$ python3 -q
>>> import numpy as np
>>> import numpy.linalg as la
>>> np.set_printoptions(suppress=True, linewidth=200)
>>> M = np.loadtxt("sample4.csv", delimiter=",")
>>> M
array([[ 4.,  2., -3.],
       [ 9.,  2.,  0.],
       [ 5.,  0.,  3.],
       [ 0.,  0.,  0.],
       [ 3., -1., -3.],
       [ 5.,  0.,  3.],
       [ 0.,  0.,  0.],
       [ 0.,  0.,  0.],
       [ 0.,  0.,  0.],
       [ 5.,  0.,  3.],
       [ 4.,  2., -3.],
       [ 4.,  2., -3.],
       [-1., -3.,  0.],
       [ 5.,  0.,  3.],
       [ 0.,  0.,  0.],
       [ 0.,  0.,  0.],
       [ 0.,  0.,  0.],
       [ 0.,  0.,  0.],
       [ 0.,  0.,  0.],
       [ 4.,  2., -3.],
       [ 5.,  0.,  3.],
       [-1., -3.,  0.]])
>>> Uu, sig, VT = la.svd(M, full_matrices=False)
>>> (sig > 1e-8).sum()
np.int64(3)
>>> Uu.shape, sig.shape, VT.shape
((22, 3), (3,), (3, 3))
>>> np.round(np.cumsum(sig ** 2) / np.sum(sig ** 2), 1)
array([0.7, 1. , 1. ])
>>> np.round(Uu.T @ Uu, 1) + 0
array([[1., 0., 0.],
       [0., 1., 0.],
       [0., 0., 1.]])
>>> print(np.allclose(Uu * sig @ VT, M))
True
>>> np.round(VT @ VT.T, 1) + 0
array([[1., 0., 0.],
       [0., 1., 0.],
       [0., 0., 1.]])
>>> dist = la.norm(M[:, None] - M[None], axis=-1)
>>> dist.mean(axis=1).argmax()
np.int64(1)
>>> dist.shape
(22, 22)
>>> dist[19].round(1)
array([0. , 5.8, 6.4, 5.4, 3.2, 6.4, 5.4, 5.4, 5.4, 6.4, 0. , 0. , 7.7, 6.4, 5.4, 5.4, 5.4, 5.4, 5.4, 0. , 6.4, 7.7])
>>> la.matrix_rank(dist ** 2)
np.int64(5)
>>> print((dist + 1e9 * np.eye(22)).round(6).argmin(axis=1))
[10  2  5  6  0  2  3  3  3  2  0  0 21  2  3  3  3  3  3  0  2 12]
>>> J = np.load("layer12.npy")
>>> J
array([[-1,  0,  0],
       [ 0, -2,  0],
       [ 0,  0, -2]])
>>> J @ J
array([[1, 0, 0],
       [0, 4, 0],
       [0, 0, 4]])
>>> la.matrix_rank(J - J[0, 0] * np.eye(3))
np.int64(2)
>>> np.round(np.sort(la.eigvals(J)), 1)
array([-2., -2., -1.])
>>> print([int(la.matrix_rank(la.matrix_power(J, p))) for p in range(1, 4)])
[3, 3, 3]
>>> la.matrix_power(J - np.diag(np.diag(J)), 3)
array([[0, 0, 0],
       [0, 0, 0],
       [0, 0, 0]])
>>> Y = J / np.sqrt((J ** 2).mean(axis=1, keepdims=True))
>>> la.matrix_rank(J - J.mean(axis=1, keepdims=True))
np.int64(2)
>>> print(np.round(la.norm(Y, axis=1), 1))
[1.7 1.7 1.7]
>>> np.flatnonzero(la.matrix_power((J != 0) + (J.T != 0) + np.eye(3), 3)[0])
array([0])
>>> round(float(la.det(J)), 1)
-4.0
>>> A = np.load("m.npy")
>>> A
array([[ -5.2,   4.9,  -2.8],
       [ 14.1,   2.1, -13.7],
       [ -8.8,   3.5,  -5.1],
       [  4. ,   7.9,  -9.8],
       [  1.6,  10.6,  -4.8],
       [ -3. ,  -3.4,   2.6],
       [-16.6,  -1.3,  17.6],
       [  4.4,  11.3,  -7.5],
       [ -5.1,  -1.9,   3.4],
       [  6.3,   1.9,   1.6],
       [ -2.8,  -6.3,   1.8],
       [  1. ,  -5. ,   4.7],
       [ -0.5,   9.1,   0.1],
       [ -3.4,   7. ,   2.7]])
>>> lab = A[:, 1] > np.median(A[:, 1])
>>> f = A[lab].mean(axis=0) - A[~lab].mean(axis=0)
>>> lab.astype(int)
array([1, 0, 1, 1, 1, 0, 0, 1, 0, 0, 0, 0, 1, 1])
>>> print(np.argsort(-np.abs(f).round(6), kind="stable"))
[1 2 0]
>>> Y = A / np.sqrt((A ** 2).mean(axis=1, keepdims=True))
>>> la.matrix_rank(A - A.mean(axis=1, keepdims=True))
np.int64(2)
>>> np.round(la.norm(Y, axis=1), 1)
array([1.7, 1.7, 1.7, 1.7, 1.7, 1.7, 1.7, 1.7, 1.7, 1.7, 1.7, 1.7, 1.7, 1.7])
>>> la.matrix_rank(Y) == la.matrix_rank(A)
np.True_
>>> ang = np.radians(79)
>>> R = np.eye(3)
>>> R[1, 1] = R[0, 0] = np.cos(ang)
>>> R[1, 0], R[0, 1] = -np.sin(ang), np.sin(ang)
>>> R.round(1)
array([[ 0.2,  1. ,  0. ],
       [-1. ,  0.2,  0. ],
       [ 0. ,  0. ,  1. ]])
>>> Y = A @ R.T
>>> np.round(np.abs(Y - A).max(axis=0), 1)
array([12.2, 17.3,  0. ])
>>> print(np.round(la.det(R), 1), round(np.trace(R), 1))
1.0 1.4
>>> np.allclose(A @ A.T, Y @ Y.T)
True
>>> np.allclose(la.norm(A, axis=1), la.norm(Y, axis=1))
True
>>> np.round(la.svd(A, compute_uv=False), 1), np.round(la.svd(Y, compute_uv=False), 1)
(array([37.2, 22.5, 11.9]), array([37.2, 22.5, 11.9]))
>>> rng = np.random.default_rng(90632)
>>> ang = np.sort(rng.uniform(-2, 2, 16))
>>> K = np.c_[ang, ang ** 2, ang ** 3] @ np.array([[0, -2, 1], [-2, 2, 2], [-1, 1, 1]])
>>> K.round(1) + 0
array([[-0.4,  4.2, -1.5],
       [-1.1,  4.2, -0.5],
       [-1.2,  4. , -0.3],
       [-1.2,  3.7, -0.1],
       [-0.9,  2.8,  0. ],
       [-0.2,  0.8, -0.1],
       [-0.1, -0.3,  0.3],
       [-0.1, -0.4,  0.4],
       [-0.3, -0.4,  0.6],
       [-0.4, -0.4,  0.8],
       [-1.6,  0. ,  2.3],
       [-1.7,  0.1,  2.4],
       [-4.2,  1.9,  5.3],
       [-7.4,  4.5,  8.9],
       [-7.7,  4.8,  9.2],
       [-8. ,  5. ,  9.5]])
>>> rk = la.matrix_rank(K)
>>> rk
np.int64(2)
>>> N = la.svd(K)[2][rk:].T
>>> print(N.shape)
(3, 1)
>>> [int(la.matrix_rank(np.delete(K, i, axis=0))) for i in range(16)]
[2, 2, 2, 2, 2, 2, 2, 2, 2, 2, 2, 2, 2, 2, 2, 2]
>>> print(np.round(N @ N.T, 1))
[[0.6 0.2 0.4]
 [0.2 0.1 0.1]
 [0.4 0.1 0.3]]
>>> la.matrix_rank(K.T @ K), la.matrix_rank(K @ K.T)
(np.int64(2), np.int64(2))
>>> np.round(K @ N, 1) + 0
array([[0.],
       [0.],
       [0.],
       [0.],
       [0.],
       [0.],
       [0.],
       [0.],
       [0.],
       [0.],
       [0.],
       [0.],
       [0.],
       [0.],
       [0.],
       [0.]])
>>> Y = np.array([[1, 1], [1, -1]])
>>> X = np.kron(Y, np.kron(Y, Y))[rng.permutation(8)][:4]
>>> X
array([[ 1,  1,  1,  1, -1, -1, -1, -1],
       [ 1,  1, -1, -1, -1, -1,  1,  1],
       [ 1, -1, -1,  1,  1, -1, -1,  1],
       [ 1, -1,  1, -1,  1, -1,  1, -1]])
>>> t3 = np.stack([X, 5 * X, X[::-1]])
>>> print(t3.shape)
(3, 4, 8)
>>> np.einsum("bij,cij->bc", t3, t3)
array([[ 32, 160,   0],
       [160, 800,   0],
       [  0,   0,  32]])
>>> (t3 @ X.T).shape
(3, 4, 4)
>>> np.round(la.norm(t3, axis=(1, 2)), 1)
array([ 5.7, 28.3,  5.7])
>>> W = np.array([[8, 3, 6, -2],
...     [-6, 7, -2, 2],
...     [1, 9, 1, 6],
...     [-2, -2, -7, 5],
...     [9, 5, 3, 5],
...     [3, -6, 4, 9],
...     [0, -5, -6, -5],
...     [-5, 7, 6, 0]])
>>> b = np.array([-2, 0, 0, 2])
>>> H = np.maximum(X @ W + b, 0)
>>> H
array([[ 0, 16,  0,  4],
       [ 0,  6,  3,  0],
       [10,  8, 11,  0],
       [26,  6,  3,  0]])
>>> cent = np.array([[1, 4, 3], [0, 3, 4], [3, 4, 0], [4, 1, 5]])
>>> H @ cent
array([[ 16,  52,  84],
       [  9,  30,  24],
       [ 43, 108,  62],
       [ 35, 134, 102]])
>>> W @ cent
array([[ 18,  63,  26],
       [ -4,  -9,  20],
       [ 28,  41,  69],
       [ -3, -37,  11],
       [ 38,  68,  72],
       [ 51,  19,  30],
       [-38, -44, -45],
       [ 13,  25,  13]])
>>> round(float(la.norm(X[0] - X[3])), 1)
4.0
>>> np.round(la.norm(X, axis=1), 1)
array([2.8, 2.8, 2.8, 2.8])
>>> round(la.norm(X, 1), 1), np.round(la.norm(X, np.inf), 1)
(np.float64(4.0), np.float64(8.0))
>>> round(float(la.norm(X) ** 2 / la.norm(X, 2) ** 2), 1)
4.0
>>> mat = np.loadtxt("run18.csv", delimiter=",")
>>> print(mat)
[[ 4. 12.  4.]
 [-1.  3.  1.]
 [-1. -3. -1.]]
>>> np.allclose(mat @ mat.T, mat.T @ mat)
False
>>> round(float(np.abs(la.eigvals(mat)).max()), 1)
4.9
>>> print(np.round(la.matrix_power(mat, 4), 1))
[[-576. -864. -288.]
 [  48. -504. -168.]
 [ 144.  216.   72.]]
>>> round(la.det(mat), 1)
np.float64(0.0)
>>> Uu, sig, VT = la.svd(mat)
>>> vecs = VT[:(sig > 1e-8).sum()]
>>> x0 = mat[1] + -3 * mat[0] + rng.integers(2) * np.eye(3)[2]
>>> x0
array([-13., -33., -10.])
>>> print(la.matrix_rank(np.vstack([mat, x0])))
3
>>> W = np.array([[0, -2, 1, 2, 1, 0], [-2, -1, -1, 2, -1, -1], [1, 0, -2, -1, 2, 1]])
>>> b = np.array([1, -1, -5, -3, 1, -4])
>>> H = np.maximum(mat @ W + b, 0)
>>> la.matrix_rank(H)
np.int64(2)
>>> (H > 0).astype(int)
array([[0, 0, 0, 1, 1, 0],
       [0, 0, 0, 0, 0, 0],
       [1, 1, 0, 0, 1, 0]])
>>> cent = np.array([[6, 3], [2, 0], [1, 9], [7, 8], [7, 2], [7, 4]])
>>> H @ cent
array([[182., 202.],
       [  0.,   0.],
       [ 51.,  20.]])
>>> la.matrix_rank(mat, rtol=0.1)
np.int64(2)
>>> print(la.cond(mat) > 100)
True
>>> [round(float(x), 1) for x in la.svd(mat, compute_uv=False)[:3]]
[13.9, 1.9, 0.0]
>>> arr = np.array([[0, 3, 3, 1], [0, 2, 1, 1]])
>>> arr[1] = arr[0]
>>> arr
array([[0, 3, 3, 1],
       [0, 3, 3, 1]])
>>> Uu, sig, VT = la.svd(arr)
>>> sig.round(1) + 0
array([6.2, 0. ])
>>> Y = Uu[:, :1] @ np.diag(sig[:1]) @ VT[:1]
>>> round(float(la.norm(arr - Y, 2)), 1), round(float(sig[1]), 1)
(0.0, 0.0)
>>> Y.round(1) + 0
array([[0., 3., 3., 1.],
       [0., 3., 3., 1.]])
>>> la.matrix_rank(arr, rtol=0.05)
np.int64(1)
>>> la.matrix_rank(Y)
np.int64(1)
